$ python3 -q
>>> import numpy as np
>>> from numpy import linalg as LA
>>> np.set_printoptions(precision=3, suppress=True, linewidth=120)
>>> def rnd(a):
...     return np.round(a, 3) + 0
... 
>>> A = np.array([[2.3, 0.0, -1.0], [-3.0, 0.3, -2.0], [2.0, 0.0, -0.7]])
>>> rng = np.random.default_rng(92254)
>>> z = rng.permutation(3)
>>> print(z)
[1 2 0]
>>> Y = A[z][:, z]
>>> print(rnd(LA.det(Y)), rnd(LA.det(A[z])))
0.117 0.117
>>> print(np.allclose(Y, A))
False
>>> left, sv, vt = LA.svd(A)
>>> print(np.argmax(sv[:-1] / (sv[1:] + 1e-6)) + 1)
2
>>> print(rnd(sv))
[4.329 2.264 0.012]
>>> Y = left[:, :2] @ np.diag(sv[:2]) @ vt[:2]
>>> print(rnd(np.abs(A - Y).max()))
0.009
>>> print(rnd(LA.norm(A - Y, 2)), rnd(sv[2]))
0.012 0.012
>>> print(LA.matrix_rank(Y))
2
>>> print(LA.matrix_rank(A, rtol=0.05))
2
>>> print(rnd(Y))
[[ 2.3    0.007 -0.999]
 [-3.     0.3   -2.   ]
 [ 2.    -0.009 -0.701]]
>>> proj = np.triu(np.array([[-5, 7, 8], [9, -2, 3], [5, 1, -2]]), 1) + np.eye(3)
>>> Y = proj @ A @ LA.inv(proj)
>>> print(rnd(proj @ A - A @ proj))
[[ -5. -14. -38.]
 [  6.  21.  21.]
 [  0. -14. -16.]]
>>> print(rnd(LA.det(Y)))
0.117
>>> print(rnd(np.poly(Y)))
[ 1.    -1.9    0.87  -0.117]
>>> print(rnd(np.trace(Y)), rnd(np.trace(A)))
1.9 1.9
>>> print(LA.matrix_rank(Y))
3
>>> r0 = np.array([0, -1, 2])
>>> Y = A + np.outer(r0, np.eye(3)[1])
>>> print(rnd(LA.det(Y) / LA.det(A)), rnd(1 + LA.solve(A, r0)[1]))
127.581 127.581
>>> feats = np.load("w.npy")
>>> print(feats)
[[ 6. 18. 18.  0.  4. 14.  0.  4.  0.]
 [18. 83. 81.  0. 18. 63.  0. 18.  0.]
 [18. 81. 83.  0. 18. 63.  0. 18.  0.]
 [ 0.  0.  0.  2.  0.  0.  0.  0.  0.]
 [ 4. 18. 18.  0.  6. 14.  0.  4.  0.]
 [14. 63. 63.  0. 14. 51.  0. 14.  0.]
 [ 0.  0.  0.  0.  0.  0.  2.  0.  0.]
 [ 4. 18. 18.  0.  4. 14.  0.  6.  0.]
 [ 0.  0.  0.  0.  0.  0.  0.  0.  2.]]
>>> w, evecs = LA.eigh(feats)
>>> print(rnd(LA.eigvalsh(feats + 4 * np.eye(9))))
[  6.   6.   6.   6.   6.   6.   6.   6. 229.]
>>> print(rnd(evecs @ np.diag(w) @ evecs.T))
[[ 6. 18. 18.  0.  4. 14.  0.  4.  0.]
 [18. 83. 81.  0. 18. 63.  0. 18.  0.]
 [18. 81. 83.  0. 18. 63.  0. 18.  0.]
 [ 0.  0.  0.  2.  0.  0.  0.  0.  0.]
 [ 4. 18. 18.  0.  6. 14.  0.  4.  0.]
 [14. 63. 63.  0. 14. 51.  0. 14.  0.]
 [ 0.  0.  0.  0.  0.  0.  2.  0.  0.]
 [ 4. 18. 18.  0.  4. 14.  0.  6.  0.]
 [ 0.  0.  0.  0.  0.  0.  0.  0.  2.]]
>>> print(rnd(LA.svd(feats, compute_uv=False)))
[225.   2.   2.   2.   2.   2.   2.   2.   2.]
>>> print((w > 1e-8).sum(), (w < -1e-8).sum())
9 0
>>> print(rnd(w))
[  2.   2.   2.   2.   2.   2.   2.   2. 225.]
>>> print(rnd(evecs.T @ feats @ evecs))
[[  2.   0.   0.   0.   0.   0.   0.   0.   0.]
 [  0.   2.   0.   0.   0.   0.   0.   0.   0.]
 [  0.   0.   2.   0.   0.   0.   0.   0.   0.]
 [  0.   0.   0.   2.   0.   0.   0.   0.   0.]
 [  0.   0.   0.   0.   2.   0.   0.   0.   0.]
 [  0.   0.   0.   0.   0.   2.   0.   0.   0.]
 [  0.   0.   0.   0.   0.   0.   2.   0.   0.]
 [  0.   0.   0.   0.   0.   0.   0.   2.   0.]
 [  0.   0.   0.   0.   0.   0.   0.   0. 225.]]
>>> print(rnd(LA.eigvalsh(feats @ feats)))
[    4.     4.     4.     4.     4.     4.     4.     4. 50625.]
>>> print(rnd(np.abs(evecs[:, -1])))
[0.134 0.603 0.603 0.    0.134 0.469 0.    0.134 0.   ]
>>> print(rnd(w.sum()), np.trace(feats))
241.0 241.0
>>> w, evecs = LA.eigh(feats)
>>> x = np.array([2, 2, 6, 7, 2, 5, 8, 1, 2])
>>> print(x @ feats @ x)
14071.0
>>> print(rnd(evecs * np.abs(w) @ evecs.T))
[[ 6. 18. 18.  0.  4. 14.  0.  4.  0.]
 [18. 83. 81.  0. 18. 63.  0. 18.  0.]
 [18. 81. 83.  0. 18. 63.  0. 18.  0.]
 [ 0.  0.  0.  2.  0.  0.  0.  0.  0.]
 [ 4. 18. 18.  0.  6. 14.  0.  4.  0.]
 [14. 63. 63.  0. 14. 51.  0. 14.  0.]
 [ 0.  0.  0.  0.  0.  0.  2.  0.  0.]
 [ 4. 18. 18.  0.  4. 14.  0.  6.  0.]
 [ 0.  0.  0.  0.  0.  0.  0.  0.  2.]]
>>> Y = LA.inv(feats)
>>> print(rnd(LA.cond(feats)))
112.5
>>> print(rnd(LA.inv(Y)))
[[ 6. 18. 18.  0.  4. 14.  0.  4.  0.]
 [18. 83. 81.  0. 18. 63.  0. 18.  0.]
 [18. 81. 83.  0. 18. 63.  0. 18.  0.]
 [ 0.  0.  0.  2.  0.  0.  0.  0.  0.]
 [ 4. 18. 18.  0.  6. 14.  0.  4.  0.]
 [14. 63. 63.  0. 14. 51.  0. 14.  0.]
 [ 0.  0.  0.  0.  0.  0.  2.  0.  0.]
 [ 4. 18. 18.  0.  4. 14.  0.  6.  0.]
 [ 0.  0.  0.  0.  0.  0.  0.  0.  2.]]
